$ ipython --no-banner

In [1]: import numpy as np

In [2]: from numpy import linalg as LA

In [3]: np.set_printoptions(suppress=True, linewidth=100)

In [4]: mat = np.load("x.npy")

In [5]: mat.round(2) + 0
Out[5]: 
array([[ 0.  ,  0.03, -0.01,  0.02,  0.  ,  0.05,  0.02,  0.01],
       [ 0.03,  0.2 , -0.04,  0.13, -0.01,  0.35,  0.11,  0.06],
       [-0.01, -0.04,  0.01, -0.03,  0.  , -0.08, -0.02, -0.01],
       [ 0.02,  0.13, -0.03,  0.08, -0.01,  0.23,  0.07,  0.04],
       [ 0.  , -0.01,  0.  , -0.01,  0.  , -0.03, -0.01,  0.  ],
       [ 0.05,  0.35, -0.08,  0.23, -0.03,  0.63,  0.2 ,  0.1 ],
       [ 0.02,  0.11, -0.02,  0.07, -0.01,  0.2 ,  0.06,  0.03],
       [ 0.01,  0.06, -0.01,  0.04,  0.  ,  0.1 ,  0.03,  0.02]])

In [6]: vec = np.array([0, 2, 1, 2, 0, 0, 2, 0])

In [7]: h1 = np.maximum(mat @ vec, 0)

In [8]: np.flatnonzero(h1 > 1e-9)
Out[8]: array([0, 1, 3, 5, 6, 7])

In [9]: np.round(np.tanh(mat @ vec), 2)
Out[9]: array([ 0.12,  0.68, -0.18,  0.49, -0.06,  0.9 ,  0.44,  0.23])

In [10]: np.round(np.maximum(mat @ vec, 0) - np.maximum(-mat @ vec, 0), 2)
Out[10]: array([ 0.12,  0.83, -0.18,  0.53, -0.06,  1.48,  0.47,  0.24])

In [11]: evals, vecs = LA.eigh(mat)

In [12]: np.round(np.abs(vecs[:, -1]), 2)
Out[12]: array([0.06, 0.44, 0.1 , 0.29, 0.03, 0.79, 0.25, 0.13])

In [13]: np.round(LA.svd(mat, compute_uv=False), 2) + 0
Out[13]: array([1., 0., 0., 0., 0., 0., 0., 0.])

In [14]: np.round(evals.sum(), 2), np.trace(mat)
Out[14]: (np.float64(1.0), np.float64(1.0))

In [15]: np.round(vecs.T @ vecs, 2) + 0
Out[15]: 
array([[1., 0., 0., 0., 0., 0., 0., 0.],
       [0., 1., 0., 0., 0., 0., 0., 0.],
       [0., 0., 1., 0., 0., 0., 0., 0.],
       [0., 0., 0., 1., 0., 0., 0., 0.],
       [0., 0., 0., 0., 1., 0., 0., 0.],
       [0., 0., 0., 0., 0., 1., 0., 0.],
       [0., 0., 0., 0., 0., 0., 1., 0.],
       [0., 0., 0., 0., 0., 0., 0., 1.]])

In [16]: np.round(vecs.T @ mat @ vecs, 2) + 0
Out[16]: 
array([[0., 0., 0., 0., 0., 0., 0., 0.],
       [0., 0., 0., 0., 0., 0., 0., 0.],
       [0., 0., 0., 0., 0., 0., 0., 0.],
       [0., 0., 0., 0., 0., 0., 0., 0.],
       [0., 0., 0., 0., 0., 0., 0., 0.],
       [0., 0., 0., 0., 0., 0., 0., 0.],
       [0., 0., 0., 0., 0., 0., 0., 0.],
       [0., 0., 0., 0., 0., 0., 0., 1.]])

In [17]: np.round(LA.eigvalsh(mat + -2 * np.eye(8)), 2)
Out[17]: array([-2., -2., -2., -2., -2., -2., -2., -1.])

In [18]: np.round(vecs @ np.diag(evals) @ vecs.T, 2) + 0
Out[18]: 
array([[ 0.  ,  0.03, -0.01,  0.02,  0.  ,  0.05,  0.02,  0.01],
       [ 0.03,  0.2 , -0.04,  0.13, -0.01,  0.35,  0.11,  0.06],
       [-0.01, -0.04,  0.01, -0.03,  0.  , -0.08, -0.02, -0.01],
       [ 0.02,  0.13, -0.03,  0.08, -0.01,  0.23,  0.07,  0.04],
       [ 0.  , -0.01,  0.  , -0.01,  0.  , -0.03, -0.01,  0.  ],
       [ 0.05,  0.35, -0.08,  0.23, -0.03,  0.63,  0.2 ,  0.1 ],
       [ 0.02,  0.11, -0.02,  0.07, -0.01,  0.2 ,  0.06,  0.03],
       [ 0.01,  0.06, -0.01,  0.04,  0.  ,  0.1 ,  0.03,  0.02]])

In [19]: np.unique(evals.round(6) + 0, return_counts=True)[1]
Out[19]: array([7, 1])
